$ python3 -q
>>> import numpy as np
>>> import numpy.linalg as la
>>> np.set_printoptions(precision=3, suppress=True, linewidth=120, legacy="1.25")
>>> arr = np.load("sample8.npy")
>>> arr
array([[ 19.792,   4.986,  20.966, -17.344],
       [  3.223,  -0.039,  -1.747,  19.638],
       [  3.467,  -2.311,  -1.332,  19.68 ],
       [  4.392,  -1.635,  -1.715,  20.361],
       [ 19.492,   3.82 ,  21.019, -17.549],
       [  5.59 ,  -3.005,  -0.616,  21.616],
       [  4.528,  -1.512,  -1.858,  17.781],
       [  2.545,  -1.251,  -0.414,  19.42 ],
       [ 20.257,   3.8  ,  21.632, -18.267],
       [ 19.703,   3.139,  21.618, -16.928],
       [  3.359,  -1.705,  -1.931,  20.288],
       [  4.054,  -2.623,  -3.027,  18.451],
       [  1.977,  -0.969,   0.581,  21.606],
       [ 18.175,   2.838,  20.304, -15.931],
       [ 20.149,   5.197,  19.45 , -18.664],
       [  4.432,  -0.665,   0.172,  18.686],
       [ 20.662,   3.795,  20.506, -17.549],
       [  4.917,  -0.949,  -1.398,  17.553],
       [ 20.952,   2.975,  20.856, -17.547],
       [  2.27 ,  -2.526,  -1.149,  20.057],
       [ 19.064,   3.13 ,  20.286, -18.468],
       [ 18.626,   5.116,  19.658, -17.982],
       [ 18.936,   4.064,  19.259, -17.604],
       [ 21.258,   5.116,  19.989, -16.504]])
>>> Xs = arr - arr.mean(axis=0)
>>> Uu, sv, VT = la.svd(Xs, full_matrices=False)
>>> np.round(Xs.mean(axis=0), 3) + 0
array([0., 0., 0., 0.])
>>> np.searchsorted(np.cumsum(sv ** 2) / (sv ** 2).sum(), 0.9) + 1
1
>>> VT[0] * np.sign(VT[0, np.abs(VT[0]).argmax()])
array([-0.347, -0.121, -0.468,  0.803])
>>> la.matrix_rank(Xs)
4
>>> sv ** 2 / (sv ** 2).sum()
array([0.995, 0.002, 0.002, 0.001])
>>> (np.sign(Uu[:, 0]) == np.sign(Uu[0, 0])).astype(int)
array([1, 0, 0, 0, 1, 0, 0, 0, 1, 1, 0, 0, 0, 1, 1, 0, 1, 0, 1, 0, 1, 1, 1, 1])
>>> sv
array([113.295,   5.159,   4.61 ,   3.862])
>>> np.abs(VT[0]).argmax()
3
>>> Q, vecs = la.qr(arr[:, :2])[0], la.qr(arr[:, 2:])[0]
>>> sv = la.svd(Q.T @ vecs, compute_uv=False)
>>> round(float(la.norm(Q @ Q.T - vecs @ vecs.T, 2)), 3)
0.467
>>> sv
array([0.994, 0.884])
>>> Xs = arr - arr.mean(axis=0)
>>> vecs = la.svd(Xs)[2][:2]
>>> A2 = Xs - Xs @ vecs.T @ vecs
>>> np.round(np.cov(Xs @ vecs.T, rowvar=False), 3) + 0
array([[558.079,   0.   ],
       [  0.   ,   1.157]])
>>> np.diag(vecs.T @ vecs)
array([0.125, 0.059, 0.973, 0.844])
>>> J = np.load("block14.npy")
>>> J
array([[  8,   1,   5,   3,  -1,   6,   6,  -3],
       [  1, -10,  -1,  -2,   4,  -7,  -4,   8],
       [  5,  -1,  10,   8,   4,   7,   0,   4],
       [  3,  -2,   8,  -2,  -3,   1,  -5,  -2],
       [ -1,   4,   4,  -3,  10,   6,  -6,   7],
       [  6,  -7,   7,   1,   6,   8,   6, -10],
       [  6,  -4,   0,  -5,  -6,   6, -10,  -1],
       [ -3,   8,   4,  -2,   7, -10,  -1,   2]])
>>> # symmetric
>>> t3 = np.stack([J, -2 * J, J[::-1]])
>>> la.matrix_rank(t3.reshape(3, -1))
2
>>> np.einsum("bij,cij->bc", t3, t3)
array([[ 1954, -3908,   230],
       [-3908,  7816,  -460],
       [  230,  -460,  1954]])
>>> x0 = np.array([-1, -2, -2, 0, -2, -2, -1, -2])
>>> y = J @ x0
>>> y
array([-30,  15, -53,  -2, -55, -20,  14, -18])
>>> np.round(la.solve(J, y), 3) + 0
array([-1., -2., -2.,  0., -2., -2., -1., -2.])
>>> la.solve(J.T, J[0])
array([ 1., -0.,  0., -0.,  0., -0.,  0., -0.])
>>> np.round(la.solve(J, y + J[:, 5]), 3) + 0
array([-1., -2., -2.,  0., -2., -1., -1., -2.])
>>> X = np.loadtxt("arr.csv", delimiter=",")
>>> X
array([[0.385, 0.115, 0.346, 0.077, 0.077],
       [0.071, 0.214, 0.25 , 0.214, 0.25 ],
       [0.238, 0.048, 0.19 , 0.381, 0.143],
       [0.067, 0.2  , 0.2  , 0.233, 0.3  ],
       [0.231, 0.115, 0.115, 0.269, 0.269]])
>>> Uu, sv, VT = la.svd(X)
>>> np.argmax(sv[:-1] / (sv[1:] + 1e-6)) + 1
4
>>> sv
array([1.014, 0.355, 0.247, 0.12 , 0.01 ])
>>> A2 = Uu[:, :4] @ np.diag(sv[:4]) @ VT[:4]
>>> round(float(la.norm(X - A2, 2)), 3), round(float(sv[4]), 3)
(0.01, 0.01)
>>> la.matrix_rank(X, rtol=0.05)
4
>>> round(la.norm(X - A2) / la.norm(X), 3)
0.009
>>> la.matrix_rank(A2)
4
>>> X.sum(axis=1)
array([1., 1., 1., 1., 1.])
>>> np.sort(np.abs(la.eigvals(X)))[::-1]
array([1.   , 0.272, 0.114, 0.099, 0.034])
>>> la.matrix_power(X, 100)
array([[0.203, 0.134, 0.217, 0.238, 0.208],
       [0.203, 0.134, 0.217, 0.238, 0.208],
       [0.203, 0.134, 0.217, 0.238, 0.208],
       [0.203, 0.134, 0.217, 0.238, 0.208],
       [0.203, 0.134, 0.217, 0.238, 0.208]])
>>> X @ np.ones(5)
array([1., 1., 1., 1., 1.])
>>> p = np.eye(5)[3]
>>> for _ in range(3):
...     p = p @ X
...     print(p.round(3))
... 
[0.067 0.2   0.2   0.233 0.3  ]
[0.172 0.141 0.192 0.259 0.234]
[0.194 0.138 0.211 0.241 0.217]
>>> F = np.load("layer6.npy")
>>> F
array([[ 0,  3,  0],
       [ 0,  0, -3],
       [-4,  0,  0]])
>>> x0 = np.array([-2, 3, 3])
>>> y = F @ x0
>>> y
array([ 9, -9,  8])
>>> la.solve(F, -1 * y)
array([ 2., -3., -3.])
>>> la.solve(F.T, F[1])
array([ 0.,  1., -0.])
>>> A2 = np.array([[2, 3], [1, 3]])
>>> E = np.tile(A2, (2, 2))
>>> E
array([[2, 3, 2, 3],
       [1, 3, 1, 3],
       [2, 3, 2, 3],
       [1, 3, 1, 3]])
>>> rng = np.random.default_rng(689)
>>> A2 = E + rng.integers(-2, 3, (4, 2)) @ rng.integers(-2, 3, (2, 4))
>>> A2
array([[-2,  3, -2,  5],
       [ 2,  2,  2,  1],
       [-3,  0, -3,  1],
       [ 3,  9,  3, 11]])
>>> np.abs(A2 - E).sum(axis=1)
array([10,  5, 15, 18])
>>> np.round(la.svd(A2 - E, compute_uv=False), 3) + 0
array([12.189,  8.088,  0.   ,  0.   ])
>>> la.matrix_rank(A2 - E, tol=1e-8)
2
>>> cov = E.T @ E
>>> np.allclose(cov, cov.T)
True
>>> (E @ E.T).shape
(4, 4)
>>> np.round(la.svd(E, compute_uv=False) ** 2, 3) + 0
array([90.407,  1.593,  0.   ,  0.   ])
>>> np.trace(cov), (E ** 2).sum()
(92, 92)
>>> np.round(la.eigvalsh(cov)[::-1], 3) + 0
array([90.407,  1.593,  0.   ,  0.   ])
>>> np.diag(cov)
array([10, 36, 10, 36])
>>> cov
array([[10, 18, 10, 18],
       [18, 36, 18, 36],
       [10, 18, 10, 18],
       [18, 36, 18, 36]])
